$ python -q
>>> import numpy as np
>>> from numpy import linalg as LA
>>> np.set_printoptions(suppress=True, linewidth=140)
>>> def rnd(a):
...     return np.round(a, 3) + 0
... 
>>> W0 = np.loadtxt("dump.csv", delimiter=",")
>>> W0
array([[ 0., -1., -2., -1.,  3.,  3., -3., -1.],
       [ 0.,  0., -1.,  1., -2., -1., -1., -1.],
       [ 0.,  0.,  0., -1.,  2.,  1.,  1.,  0.],
       [ 0.,  0.,  0.,  0.,  1., -2.,  1.,  1.],
       [ 0.,  0.,  0.,  0.,  0., -3.,  0., -1.],
       [ 0.,  0.,  0.,  0.,  0.,  0.,  3.,  2.],
       [ 0.,  0.,  0.,  0.,  0.,  0.,  0.,  2.],
       [ 0.,  0.,  0.,  0.,  0.,  0.,  0.,  0.]])
>>> # rows and columns are dependent
>>> rng = np.random.default_rng(40435)
>>> z = rng.permutation(8)
>>> z
array([3, 2, 5, 1, 4, 0, 6, 7])
>>> other = W0[z][:, z]
>>> np.trace(other)
np.float64(0.0)
>>> np.diag(other)
array([0., 0., 0., 0., 0., 0., 0., 0.])
>>> np.allclose(other, W0)
False
>>> A = np.load("out12.npy")
>>> A
array([[-0.108, -0.124,  0.083, -0.058, -0.028,  0.007],
       [ 0.011,  0.189,  0.109, -0.57 , -0.01 , -2.815],
       [ 0.251, -0.005,  0.064,  0.944, -0.128,  5.571],
       [-0.144,  0.082, -0.059, -0.618,  0.104, -2.882],
       [-0.023,  0.159, -0.028, -1.044,  0.2  , -5.675],
       [ 0.326, -0.104,  0.027,  1.218, -0.247,  5.52 ],
       [ 0.189, -0.004, -0.112,  0.953, -0.311,  5.503],
       [ 0.164, -0.329,  0.105,  0.997, -0.06 ,  5.601],
       [ 0.216, -0.328,  0.064,  0.931, -0.113,  5.661],
       [-0.001, -0.291, -0.037,  0.589, -0.129,  2.539],
       [-0.249,  0.321,  0.177, -1.12 ,  0.176, -5.418],
       [ 0.124, -0.272,  0.086,  1.118, -0.096,  5.539],
       [ 0.069,  0.167,  0.091, -0.401,  0.117, -2.839],
       [ 0.087,  0.11 , -0.003,  0.041, -0.051, -0.041],
       [-0.198, -0.052,  0.012,  0.107,  0.002, -0.127],
       [ 0.109, -0.005, -0.095,  0.554,  0.069,  2.838]])
>>> U, sv, VT = LA.svd(A, full_matrices=False)
>>> rnd(U.T @ U)
array([[1., 0., 0., 0., 0., 0.],
       [0., 1., 0., 0., 0., 0.],
       [0., 0., 1., 0., 0., 0.],
       [0., 0., 0., 1., 0., 0.],
       [0., 0., 0., 0., 1., 0.],
       [0., 0., 0., 0., 0., 1.]])
>>> rnd(sv / sv[0])
array([1.   , 0.032, 0.023, 0.021, 0.017, 0.015])
>>> rnd(np.abs(VT[0]))
array([0.031, 0.036, 0.001, 0.185, 0.028, 0.981])
>>> np.abs(U[:, 0]).round(6).argmax()
np.int64(4)
>>> (sv > 1e-8).sum()
np.int64(6)
>>> rnd(sv)
array([17.242,  0.547,  0.402,  0.354,  0.296,  0.262])
>>> x = np.array([-4, -9, -3, -9, -7, -8])
>>> rhs = A @ x
>>> rnd(LA.lstsq(A, rhs)[0])
array([-4., -9., -3., -9., -7., -8.])
>>> rnd(LA.solve(A.T @ A, A.T @ rhs))
array([-4., -9., -3., -9., -7., -8.])
>>> rhs = rhs + 0.1 * rng.normal(size=16)
>>> rnd(rhs)
array([  2.005,  25.539, -53.208,  27.891,  52.235, -53.844, -50.951, -51.25 , -50.99 , -21.885,  49.999, -52.103,  23.461,  -0.936,
         1.363, -28.1  ])
>>> beta, *_ = LA.lstsq(A, rhs)
>>> beta.round()
array([-4., -9., -3., -9., -6., -8.])
>>> rnd(beta)
array([-4.254, -8.759, -2.719, -8.824, -6.219, -7.997])
>>> q, R = LA.qr(A)
>>> rnd(abs(R[0, 0])), rnd(LA.norm(A[:, 0]))
(np.float64(0.673), np.float64(0.673))
>>> rnd(q @ R)
array([[-0.108, -0.124,  0.083, -0.058, -0.028,  0.007],
       [ 0.011,  0.189,  0.109, -0.57 , -0.01 , -2.815],
       [ 0.251, -0.005,  0.064,  0.944, -0.128,  5.571],
       [-0.144,  0.082, -0.059, -0.618,  0.104, -2.882],
       [-0.023,  0.159, -0.028, -1.044,  0.2  , -5.675],
       [ 0.326, -0.104,  0.027,  1.218, -0.247,  5.52 ],
       [ 0.189, -0.004, -0.112,  0.953, -0.311,  5.503],
       [ 0.164, -0.329,  0.105,  0.997, -0.06 ,  5.601],
       [ 0.216, -0.328,  0.064,  0.931, -0.113,  5.661],
       [-0.001, -0.291, -0.037,  0.589, -0.129,  2.539],
       [-0.249,  0.321,  0.177, -1.12 ,  0.176, -5.418],
       [ 0.124, -0.272,  0.086,  1.118, -0.096,  5.539],
       [ 0.069,  0.167,  0.091, -0.401,  0.117, -2.839],
       [ 0.087,  0.11 , -0.003,  0.041, -0.051, -0.041],
       [-0.198, -0.052,  0.012,  0.107,  0.002, -0.127],
       [ 0.109, -0.005, -0.095,  0.554,  0.069,  2.838]])
>>> U, sv, VT = LA.svd(A)
>>> np.argmax(sv[:-1] / (sv[1:] + 1e-6)) + 1
np.int64(1)
>>> rnd(sv)
array([17.242,  0.547,  0.402,  0.354,  0.296,  0.262])
>>> other = U[:, :1] @ np.diag(sv[:1]) @ VT[:1]
>>> rnd(LA.norm(A - other) / LA.norm(A))
np.float64(0.05)
>>> LA.matrix_rank(other)
np.int64(1)
>>> LA.matrix_rank(A, rtol=0.05)
np.int64(1)
>>> A.ravel(order="F")
array([-0.108,  0.011,  0.251, -0.144, -0.023,  0.326,  0.189,  0.164,  0.216, -0.001, -0.249,  0.124,  0.069,  0.087, -0.198,  0.109,
       -0.124,  0.189, -0.005,  0.082,  0.159, -0.104, -0.004, -0.329, -0.328, -0.291,  0.321, -0.272,  0.167,  0.11 , -0.052, -0.005,
        0.083,  0.109,  0.064, -0.059, -0.028,  0.027, -0.112,  0.105,  0.064, -0.037,  0.177,  0.086,  0.091, -0.003,  0.012, -0.095,
       -0.058, -0.57 ,  0.944, -0.618, -1.044,  1.218,  0.953,  0.997,  0.931,  0.589, -1.12 ,  1.118, -0.401,  0.041,  0.107,  0.554,
       -0.028, -0.01 , -0.128,  0.104,  0.2  , -0.247, -0.311, -0.06 , -0.113, -0.129,  0.176, -0.096,  0.117, -0.051,  0.002,  0.069,
        0.007, -2.815,  5.571, -2.882, -5.675,  5.52 ,  5.503,  5.601,  5.661,  2.539, -5.418,  5.539, -2.839, -0.041, -0.127,  2.838])
>>> A.reshape(-1, 2)
array([[-0.108, -0.124],
       [ 0.083, -0.058],
       [-0.028,  0.007],
       [ 0.011,  0.189],
       [ 0.109, -0.57 ],
       [-0.01 , -2.815],
       [ 0.251, -0.005],
       [ 0.064,  0.944],
       [-0.128,  5.571],
       [-0.144,  0.082],
       [-0.059, -0.618],
       [ 0.104, -2.882],
       [-0.023,  0.159],
       [-0.028, -1.044],
       [ 0.2  , -5.675],
       [ 0.326, -0.104],
       [ 0.027,  1.218],
       [-0.247,  5.52 ],
       [ 0.189, -0.004],
       [-0.112,  0.953],
       [-0.311,  5.503],
       [ 0.164, -0.329],
       [ 0.105,  0.997],
       [-0.06 ,  5.601],
       [ 0.216, -0.328],
       [ 0.064,  0.931],
       [-0.113,  5.661],
       [-0.001, -0.291],
       [-0.037,  0.589],
       [-0.129,  2.539],
       [-0.249,  0.321],
       [ 0.177, -1.12 ],
       [ 0.176, -5.418],
       [ 0.124, -0.272],
       [ 0.086,  1.118],
       [-0.096,  5.539],
       [ 0.069,  0.167],
       [ 0.091, -0.401],
       [ 0.117, -2.839],
       [ 0.087,  0.11 ],
       [-0.003,  0.041],
       [-0.051, -0.041],
       [-0.198, -0.052],
       [ 0.012,  0.107],
       [ 0.002, -0.127],
       [ 0.109, -0.005],
       [-0.095,  0.554],
       [ 0.069,  2.838]])
>>> A.reshape(16, 7)
Traceback (most recent call last):
  File "<python-input-44>", line 1, in <module>
    A.reshape(16, 7)
    ~~~~~~~~~^^^^^^^
ValueError: cannot reshape array of size 96 into shape (16,7)
>>> T = A.reshape(16, 2, -1)
>>> T.transpose(1, 0, 2)
array([[[-0.108, -0.124,  0.083],
        [ 0.011,  0.189,  0.109],
        [ 0.251, -0.005,  0.064],
        [-0.144,  0.082, -0.059],
        [-0.023,  0.159, -0.028],
        [ 0.326, -0.104,  0.027],
        [ 0.189, -0.004, -0.112],
        [ 0.164, -0.329,  0.105],
        [ 0.216, -0.328,  0.064],
        [-0.001, -0.291, -0.037],
        [-0.249,  0.321,  0.177],
        [ 0.124, -0.272,  0.086],
        [ 0.069,  0.167,  0.091],
        [ 0.087,  0.11 , -0.003],
        [-0.198, -0.052,  0.012],
        [ 0.109, -0.005, -0.095]],

       [[-0.058, -0.028,  0.007],
        [-0.57 , -0.01 , -2.815],
        [ 0.944, -0.128,  5.571],
        [-0.618,  0.104, -2.882],
        [-1.044,  0.2  , -5.675],
        [ 1.218, -0.247,  5.52 ],
        [ 0.953, -0.311,  5.503],
        [ 0.997, -0.06 ,  5.601],
        [ 0.931, -0.113,  5.661],
        [ 0.589, -0.129,  2.539],
        [-1.12 ,  0.176, -5.418],
        [ 1.118, -0.096,  5.539],
        [-0.401,  0.117, -2.839],
        [ 0.041, -0.051, -0.041],
        [ 0.107,  0.002, -0.127],
        [ 0.554,  0.069,  2.838]]])
>>> np.swapaxes(T, 1, 2)[12]
array([[ 0.069, -0.401],
       [ 0.167,  0.117],
       [ 0.091, -2.839]])
>>> T[:, 0]
array([[-0.108, -0.124,  0.083],
       [ 0.011,  0.189,  0.109],
       [ 0.251, -0.005,  0.064],
       [-0.144,  0.082, -0.059],
       [-0.023,  0.159, -0.028],
       [ 0.326, -0.104,  0.027],
       [ 0.189, -0.004, -0.112],
       [ 0.164, -0.329,  0.105],
       [ 0.216, -0.328,  0.064],
       [-0.001, -0.291, -0.037],
       [-0.249,  0.321,  0.177],
       [ 0.124, -0.272,  0.086],
       [ 0.069,  0.167,  0.091],
       [ 0.087,  0.11 , -0.003],
       [-0.198, -0.052,  0.012],
       [ 0.109, -0.005, -0.095]])
>>> other = np.array([[3, 0, 2, -1, -2, 0, 1],
...     [1, -3, 2, 2, 3, -3, -2],
...     [1, -3, -3, -2, -2, -3, -2],
...     [1, 2, -3, -2, 0, 3, 3],
...     [0, -1, -3, 3, 0, 2, 0],
...     [1, -1, -1, -3, 1, -1, -1],
...     [1, -1, 0, -1, 3, 0, 2],
...     [-1, 1, 0, 1, 0, -3, -2],
...     [-1, 3, 3, 0, 3, 0, -3],
...     [3, 2, 2, -3, 2, 0, -2],
...     [-1, -1, 2, 1, -1, 2, 2],
...     [0, 2, 0, 1, 2, -1, 1],
...     [2, 3, 0, -2, 1, -2, 0]])
>>> feats = other.T @ other
>>> feats
array([[ 30,   3,   2, -24,   5,  -7,   0],
       [  3,  53,  12, -13,  14,  10,   2],
       [  2,  12,  53,   4,  18,  -7, -13],
       [-24, -13,   4,  48,  -1,   5,   1],
       [  5,  14,  18,  -1,  46, -10, -12],
       [ -7,  10,  -7,   5, -10,  50,  31],
       [  0,   2, -13,   1, -12,  31,  45]])
>>> Lm = LA.cholesky(feats)
>>> rnd(Lm @ Lm.T)
array([[ 30.,   3.,   2., -24.,   5.,  -7.,   0.],
       [  3.,  53.,  12., -13.,  14.,  10.,   2.],
       [  2.,  12.,  53.,   4.,  18.,  -7., -13.],
       [-24., -13.,   4.,  48.,  -1.,   5.,   1.],
       [  5.,  14.,  18.,  -1.,  46., -10., -12.],
       [ -7.,  10.,  -7.,   5., -10.,  50.,  31.],
       [  0.,   2., -13.,   1., -12.,  31.,  45.]])
>>> rnd(np.diag(Lm) ** 2)
array([30.   , 52.7  , 50.225, 25.402, 36.986, 41.887, 23.093])
>>> LA.eigvalsh(feats).min() > 0
np.True_
